$ ipython --no-banner

In [1]: import numpy as np

In [2]: np.set_printoptions(suppress=True, linewidth=120)

In [3]: def rnd(a):
   ...:     return np.round(a, 3) + 0
   ...: 

In [4]: data = np.loadtxt("data.csv", delimiter=",")

In [5]: data
Out[5]: 
array([[ 1.,  0.,  0.,  0.,  0.,  0.,  0.,  0.,  0.],
       [ 0.,  0.,  0.,  0.,  0.,  0.,  0.,  0.,  0.],
       [ 0.,  0., -3.,  0.,  0.,  0.,  0.,  0.,  0.],
       [ 0.,  0.,  0., -3.,  0.,  0.,  0.,  0.,  0.],
       [ 0.,  0.,  0.,  0., -3.,  0.,  0.,  0.,  0.],
       [ 0.,  0.,  0.,  0.,  0., -1.,  0.,  0.,  0.],
       [ 0.,  0.,  0.,  0.,  0.,  0., -2.,  0.,  0.],
       [ 0.,  0.,  0.,  0.,  0.,  0.,  0.,  2.,  0.],
       [ 0.,  0.,  0.,  0.,  0.,  0.,  0.,  0.,  0.]])

In [6]: # rows 1 and 8 are equal

In [7]: rnd(np.linalg.pinv(data))
Out[7]: 
array([[ 1.   ,  0.   ,  0.   ,  0.   ,  0.   ,  0.   ,  0.   ,  0.   ,  0.   ],
       [ 0.   ,  0.   ,  0.   ,  0.   ,  0.   ,  0.   ,  0.   ,  0.   ,  0.   ],
       [ 0.   ,  0.   , -0.333,  0.   ,  0.   ,  0.   ,  0.   ,  0.   ,  0.   ],
       [ 0.   ,  0.   ,  0.   , -0.333,  0.   ,  0.   ,  0.   ,  0.   ,  0.   ],
       [ 0.   ,  0.   ,  0.   ,  0.   , -0.333,  0.   ,  0.   ,  0.   ,  0.   ],
       [ 0.   ,  0.   ,  0.   ,  0.   ,  0.   , -1.   ,  0.   ,  0.   ,  0.   ],
       [ 0.   ,  0.   ,  0.   ,  0.   ,  0.   ,  0.   , -0.5  ,  0.   ,  0.   ],
       [ 0.   ,  0.   ,  0.   ,  0.   ,  0.   ,  0.   ,  0.   ,  0.5  ,  0.   ],
       [ 0.   ,  0.   ,  0.   ,  0.   ,  0.   ,  0.   ,  0.   ,  0.   ,  0.   ]])

In [8]: print(rnd(np.linalg.svd(data, compute_uv=False)))
[3. 3. 3. 2. 2. 1. 1. 0. 0.]

In [9]: data.T @ data
Out[9]: 
array([[1., 0., 0., 0., 0., 0., 0., 0., 0.],
       [0., 0., 0., 0., 0., 0., 0., 0., 0.],
       [0., 0., 9., 0., 0., 0., 0., 0., 0.],
       [0., 0., 0., 9., 0., 0., 0., 0., 0.],
       [0., 0., 0., 0., 9., 0., 0., 0., 0.],
       [0., 0., 0., 0., 0., 1., 0., 0., 0.],
       [0., 0., 0., 0., 0., 0., 4., 0., 0.],
       [0., 0., 0., 0., 0., 0., 0., 4., 0.],
       [0., 0., 0., 0., 0., 0., 0., 0., 0.]])

In [10]: print(data @ data.T)
[[1. 0. 0. 0. 0. 0. 0. 0. 0.]
 [0. 0. 0. 0. 0. 0. 0. 0. 0.]
 [0. 0. 9. 0. 0. 0. 0. 0. 0.]
 [0. 0. 0. 9. 0. 0. 0. 0. 0.]
 [0. 0. 0. 0. 9. 0. 0. 0. 0.]
 [0. 0. 0. 0. 0. 1. 0. 0. 0.]
 [0. 0. 0. 0. 0. 0. 4. 0. 0.]
 [0. 0. 0. 0. 0. 0. 0. 4. 0.]
 [0. 0. 0. 0. 0. 0. 0. 0. 0.]]

In [11]: rnd(np.linalg.norm(data, axis=0))
Out[11]: array([1., 0., 3., 3., 3., 1., 2., 2., 0.])

In [12]: M2 = data[0, 0] * data[1:] - np.outer(data[1:, 0], data[0])

In [13]: M2
Out[13]: 
array([[ 0.,  0.,  0.,  0.,  0.,  0.,  0.,  0.,  0.],
       [ 0.,  0., -3.,  0.,  0.,  0.,  0.,  0.,  0.],
       [ 0.,  0.,  0., -3.,  0.,  0.,  0.,  0.,  0.],
       [ 0.,  0.,  0.,  0., -3.,  0.,  0.,  0.,  0.],
       [ 0.,  0.,  0.,  0.,  0., -1.,  0.,  0.,  0.],
       [ 0.,  0.,  0.,  0.,  0.,  0., -2.,  0.,  0.],
       [ 0.,  0.,  0.,  0.,  0.,  0.,  0.,  2.,  0.],
       [ 0.,  0.,  0.,  0.,  0.,  0.,  0.,  0.,  0.]])

In [14]: data[:, 0] / data[0, 0]
Out[14]: array([1., 0., 0., 0., 0., 0., 0., 0., 0.])

In [15]: rnd(data @ np.linalg.pinv(data) @ data)
Out[15]: 
array([[ 1.,  0.,  0.,  0.,  0.,  0.,  0.,  0.,  0.],
       [ 0.,  0.,  0.,  0.,  0.,  0.,  0.,  0.,  0.],
       [ 0.,  0., -3.,  0.,  0.,  0.,  0.,  0.,  0.],
       [ 0.,  0.,  0., -3.,  0.,  0.,  0.,  0.,  0.],
       [ 0.,  0.,  0.,  0., -3.,  0.,  0.,  0.,  0.],
       [ 0.,  0.,  0.,  0.,  0., -1.,  0.,  0.,  0.],
       [ 0.,  0.,  0.,  0.,  0.,  0., -2.,  0.,  0.],
       [ 0.,  0.,  0.,  0.,  0.,  0.,  0.,  2.,  0.],
       [ 0.,  0.,  0.,  0.,  0.,  0.,  0.,  0.,  0.]])

In [16]: np.allclose(data[:-1].T @ np.linalg.lstsq(data[:-1].T, data[-1])[0], data[-1])
Out[16]: True

In [17]: np.linalg.lstsq(data[:-1].T, data[-1])[2]
Out[17]: np.int32(7)

In [18]: rnd(np.trace(np.linalg.pinv(data) @ data))
Out[18]: np.float64(7.0)

In [19]: ev, evecs = np.linalg.eigvalsh(data)
---------------------------------------------------------------------------
ValueError                                Traceback (most recent call last)
Cell In[19], line 1
----> 1 ev, evecs = np.linalg.eigvalsh(data)

ValueError: too many values to unpack (expected 2)

In [20]: ev, evecs = np.linalg.eigh(data)

In [21]: evecs.T @ evecs
Out[21]: 
array([[1., 0., 0., 0., 0., 0., 0., 0., 0.],
       [0., 1., 0., 0., 0., 0., 0., 0., 0.],
       [0., 0., 1., 0., 0., 0., 0., 0., 0.],
       [0., 0., 0., 1., 0., 0., 0., 0., 0.],
       [0., 0., 0., 0., 1., 0., 0., 0., 0.],
       [0., 0., 0., 0., 0., 1., 0., 0., 0.],
       [0., 0., 0., 0., 0., 0., 1., 0., 0.],
       [0., 0., 0., 0., 0., 0., 0., 1., 0.],
       [0., 0., 0., 0., 0., 0., 0., 0., 1.]])

In [22]: np.abs(evecs[:, -1]).round(6).argmax()
Out[22]: np.int64(7)

In [23]: evecs @ np.diag(ev) @ evecs.T
Out[23]: 
array([[ 1.,  0.,  0.,  0.,  0.,  0.,  0.,  0.,  0.],
       [ 0.,  0.,  0.,  0.,  0.,  0.,  0.,  0.,  0.],
       [ 0.,  0., -3.,  0.,  0.,  0.,  0.,  0.,  0.],
       [ 0.,  0.,  0., -3.,  0.,  0.,  0.,  0.,  0.],
       [ 0.,  0.,  0.,  0., -3.,  0.,  0.,  0.,  0.],
       [ 0.,  0.,  0.,  0.,  0., -1.,  0.,  0.,  0.],
       [ 0.,  0.,  0.,  0.,  0.,  0., -2.,  0.,  0.],
       [ 0.,  0.,  0.,  0.,  0.,  0.,  0.,  2.,  0.],
       [ 0.,  0.,  0.,  0.,  0.,  0.,  0.,  0.,  0.]])

In [24]: print((ev > 1e-8).sum(), (ev < -1e-8).sum())
2 5

In [25]: ev.sum(), np.trace(data)
Out[25]: (np.float64(-9.0), np.float64(-9.0))

In [26]: evecs.T @ data @ evecs
Out[26]: 
array([[-3.,  0.,  0.,  0.,  0.,  0.,  0.,  0.,  0.],
       [ 0., -3.,  0.,  0.,  0.,  0.,  0.,  0.,  0.],
       [ 0.,  0., -3.,  0.,  0.,  0.,  0.,  0.,  0.],
       [ 0.,  0.,  0., -2.,  0.,  0.,  0.,  0.,  0.],
       [ 0.,  0.,  0.,  0., -1.,  0.,  0.,  0.,  0.],
       [ 0.,  0.,  0.,  0.,  0.,  0.,  0.,  0.,  0.],
       [ 0.,  0.,  0.,  0.,  0.,  0.,  0.,  0.,  0.],
       [ 0.,  0.,  0.,  0.,  0.,  0.,  0.,  1.,  0.],
       [ 0.,  0.,  0.,  0.,  0.,  0.,  0.,  0.,  2.]])

In [27]: ev
Out[27]: array([-3., -3., -3., -2., -1.,  0.,  0.,  1.,  2.])

In [28]: rnd(np.linalg.eigvalsh(data @ data))
Out[28]: array([0., 0., 1., 1., 4., 4., 9., 9., 9.])

In [29]: np.unique(ev.round(6) + 0, return_counts=True)[1]
Out[29]: array([3, 1, 1, 2, 1, 1])

In [30]: arr = np.loadtxt("dump.csv", delimiter=",")

In [31]: arr
Out[31]: 
array([[ 1.,  1.,  1.,  1., -1., -1., -1., -1.],
       [ 1.,  1.,  1.,  1.,  1.,  1.,  1.,  1.],
       [ 1., -1., -1.,  1., -1.,  1.,  1., -1.],
       [ 1.,  1., -1., -1., -1., -1.,  1.,  1.]])

In [32]: M2 = arr / np.linalg.norm(arr, axis=1, keepdims=True)

In [33]: gram = M2 @ M2.T

In [34]: (np.abs(gram) > 0.9).astype(int)
Out[34]: 
array([[1, 0, 0, 0],
       [0, 1, 0, 0],
       [0, 0, 1, 0],
       [0, 0, 0, 1]])

In [35]: rnd(np.linalg.norm(M2, axis=1))
Out[35]: array([1., 1., 1., 1.])

In [36]: M2 = np.array([[5, -5], [1, -5], [3, -4], [2, -2], [3, -2], [-2, 4], [0, 0], [1, 5]])

In [37]: np.einsum("ij->j", arr)
Out[37]: array([ 4.,  2.,  0.,  2., -2.,  0.,  2.,  0.])

In [38]: print(M2.T @ arr.T)
[[  9.  13.  -3.   1.]
 [-23.  -9.   3.  -1.]]

In [39]: print(np.einsum("ij,ij->i", arr, arr))
[8. 8. 8. 8.]

In [40]: np.linalg.matrix_rank(np.vstack([arr, M2.T]))
Out[40]: np.int64(6)

In [41]: T = np.stack([arr, 4 * arr, arr[::-1]])

In [42]: np.linalg.matrix_rank(T.reshape(3, -1))
Out[42]: np.int64(2)

In [43]: T.sum(axis=0)
Out[43]: 
array([[ 6.,  6.,  4.,  4., -6., -6., -4., -4.],
       [ 6.,  4.,  4.,  6.,  4.,  6.,  6.,  4.],
       [ 6., -4., -4.,  6., -4.,  6.,  6., -4.],
       [ 6.,  6., -4., -4., -6., -6.,  4.,  4.]])

In [44]: rnd(np.linalg.norm(T, axis=(1, 2)))
Out[44]: array([ 5.657, 22.627,  5.657])

In [45]: J = np.loadtxt("a.csv", delimiter=",")

In [46]: print(J)
[[-1. -1.  2.  5.]
 [ 4. -1. -5.  3.]
 [ 0.  0. -9. -9.]
 [ 0.  0.  2. -4.]]

In [47]: M2 = J[0, 0] * J[1:] - np.outer(J[1:, 0], J[0])

In [48]: M2
Out[48]: 
array([[  0.,   5.,  -3., -23.],
       [  0.,   0.,   9.,   9.],
       [  0.,   0.,  -2.,   4.]])

In [49]: J[:, 0] / J[0, 0]
Out[49]: array([ 1., -4., -0., -0.])
